$ python -q
>>> import numpy as np
>>> np.set_printoptions(suppress=True, linewidth=200)
>>> rnd = lambda a: np.round(a, 3) + 0
>>> K = np.array([[-0.5, 1.5, 1.9, -0.3],
...     [-0.6, -0.6, 1.5, -0.8],
...     [0.3, 0.6, 0.7, 0.9]])
>>> K.ravel(order="F")
array([-0.5, -0.6,  0.3,  1.5, -0.6,  0.6,  1.9,  1.5,  0.7, -0.3, -0.8,  0.9])
>>> t3 = K.reshape(3, 2, -1)
>>> rnd(np.einsum("ihd,ihd->ih", t3, t3))
array([[2.5 , 3.7 ],
       [0.72, 2.89],
       [0.45, 1.3 ]])
>>> np.einsum("ihd,jhd->hij", t3, t3).shape
(2, 3, 3)
>>> np.abs(K).max()
np.float64(1.9)
>>> rnd(np.diff(K, axis=0))
array([[-0.1, -2.1, -0.4, -0.5],
       [ 0.9,  1.2, -0.8,  1.7]])
>>> rnd(K - K[0])
array([[ 0. ,  0. ,  0. ,  0. ],
       [-0.1, -2.1, -0.4, -0.5],
       [ 0.8, -0.9, -1.2,  1.2]])
>>> rnd(K.sum(axis=0))
array([-0.8,  1.5,  4.1, -0.2])
>>> print(K.sum(axis=1))
[ 2.6 -0.5  2.5]
>>> rnd(np.linalg.svd(K, compute_uv=False))
array([2.837, 1.701, 0.784])
>>> print(rnd(np.linalg.norm(K)))
3.4
>>> np.unravel_index(np.abs(K).argmax(), K.shape)
(np.int64(0), np.int64(2))
>>> np.count_nonzero(K)
np.int64(12)
>>> X = np.loadtxt("layer2.csv", delimiter=",")
>>> X
array([[0., 1., 3., 3., 5., 0., 3.],
       [3., 0., 1., 3., 3., 5., 0.],
       [0., 3., 0., 1., 3., 3., 5.],
       [5., 0., 3., 0., 1., 3., 3.],
       [3., 5., 0., 3., 0., 1., 3.],
       [3., 3., 5., 0., 3., 0., 1.],
       [1., 3., 3., 5., 0., 3., 0.]])
>>> print((X @ X)[0])
[36. 43. 19. 36. 15. 37. 39.]
>>> np.allclose(X @ X.T, X.T @ X)
True
>>> X @ np.ones(7)
array([15., 15., 15., 15., 15., 15., 15.])
>>> rnd(np.fft.fft(X[0]))
array([15.   +0.j   , -5.381-0.493j,  1.395+1.688j, -3.514+5.163j, -3.514-5.163j,  1.395-1.688j, -5.381+0.493j])
